% ipython --no-banner

In [1]: import numpy as np

In [2]: np.set_printoptions(suppress=True, linewidth=200)

In [3]: X = np.array([[1, 1, 1, 1, -1, -1, -1, -1],
   ...:     [1, -1, -1, 1, -1, 1, 1, -1],
   ...:     [1, -1, -1, 1, 1, -1, -1, 1],
   ...:     [1, -1, 1, -1, -1, 1, -1, 1],
   ...:     [1, 1, -1, -1, -1, -1, 1, 1],
   ...:     [1, 1, -1, -1, 1, 1, -1, -1]])

In [4]: print(X)
[[ 1  1  1  1 -1 -1 -1 -1]
 [ 1 -1 -1  1 -1  1  1 -1]
 [ 1 -1 -1  1  1 -1 -1  1]
 [ 1 -1  1 -1 -1  1 -1  1]
 [ 1  1 -1 -1 -1 -1  1  1]
 [ 1  1 -1 -1  1  1 -1 -1]]

In [5]: G = X.T @ X

In [6]: print(np.diag(G))
[6 6 6 6 6 6 6 6]

In [7]: print(G)
[[ 6  0 -2  0 -2  0 -2  0]
 [ 0  6  0 -2  0 -2  0 -2]
 [-2  0  6  0 -2  0 -2  0]
 [ 0 -2  0  6  0 -2  0 -2]
 [-2  0 -2  0  6  0 -2  0]
 [ 0 -2  0 -2  0  6  0 -2]
 [-2  0 -2  0 -2  0  6  0]
 [ 0 -2  0 -2  0 -2  0  6]]

In [8]: print(np.round(np.linalg.eigvalsh(G)[::-1], 2) + 0)
[8. 8. 8. 8. 8. 8. 0. 0.]

In [9]: print((X @ X.T).shape)
(6, 6)

In [10]: E = np.array([[-5.0, 3.0, 2.0, 1.0],
    ...:     [-8.0, 5.0, 4.0, 2.0],
    ...:     [-3.0, 3.0, 2.0, 3.0],
    ...:     [4.0, -3.0, -2.0, -2.0]])

In [11]: r = np.linalg.matrix_rank(E)

In [12]: print(r)
3

In [13]: ns = np.linalg.svd(E)[2][r:].T

In [14]: print(np.round(E @ ns, 2) + 0)
[[0.]
 [0.]
 [0.]
 [0.]]

In [15]: print([int(np.linalg.matrix_rank(E[:, :j + 1])) for j in range(4)])
[1, 2, 3, 3]

In [16]: print(ns.shape)
(4, 1)

In [17]: print([int(np.linalg.matrix_rank(np.delete(E, i, axis=0))) for i in range(4)])
[3, 2, 3, 3]

In [18]: print(np.linalg.matrix_rank(E.T @ E), np.linalg.matrix_rank(E @ E.T))
3 3

In [19]: print(np.allclose(E @ ns, 0))
True

In [20]: print(np.round(ns @ ns.T, 2) + 0)
[[ 0.17  0.33  0.   -0.17]
 [ 0.33  0.67  0.   -0.33]
 [ 0.    0.    0.    0.  ]
 [-0.17 -0.33  0.    0.17]]

In [21]: Y = np.array([[-2, 2, 1, -1],
    ...:     [0, 1, -2, -2],
    ...:     [-2, -1, 1, 1],
    ...:     [-1, 0, -1, -2],
    ...:     [1, 0, 1, 2],
    ...:     [0, 2, -1, 0],
    ...:     [-1, 2, 2, -2]])

In [22]: C = np.array([[0, 2, 1, 3, 3, 3],
    ...:     [3, 1, 1, 0, 2, 2],
    ...:     [1, 1, 3, 1, 0, 3],
    ...:     [3, 0, 1, 3, 1, 2]])

In [23]: rng = np.random.default_rng(10)

In [24]: K = Y @ C + 0.02 * rng.normal(size=(7, 6))

In [25]: print(K.round(2))
[[  3.98  -1.01   1.98  -7.99  -3.    -1.  ]
 [ -4.98  -0.98  -6.99  -8.01  -0.02  -8.02]
 [  0.99  -4.     0.98  -2.02  -6.99  -3.04]
 [ -7.    -2.99  -6.02 -10.02  -5.02  -9.99]
 [  7.     2.96   5.99  10.02   5.02  10.01]
 [  5.     0.96  -1.    -1.     4.     1.03]
 [  2.     2.01   5.01  -7.01  -1.01   2.99]]

In [26]: print(np.round(X.mean(axis=0), 2))
[ 1.    0.   -0.33  0.   -0.33  0.   -0.33  0.  ]

In [27]: print(np.round(np.linalg.svd(X, compute_uv=False), 2))
[2.83 2.83 2.83 2.83 2.83 2.83]

In [28]: print(np.unravel_index(np.abs(X).argmax(), X.shape))
(np.int64(0), np.int64(0))

In [29]: np.linalg.rank(X)
AttributeError: module 'numpy.linalg' has no attribute 'rank'


In [30]: print(X.sum(axis=0))
[ 6  0 -2  0 -2  0 -2  0]

In [31]: print(X.shape)
(6, 8)
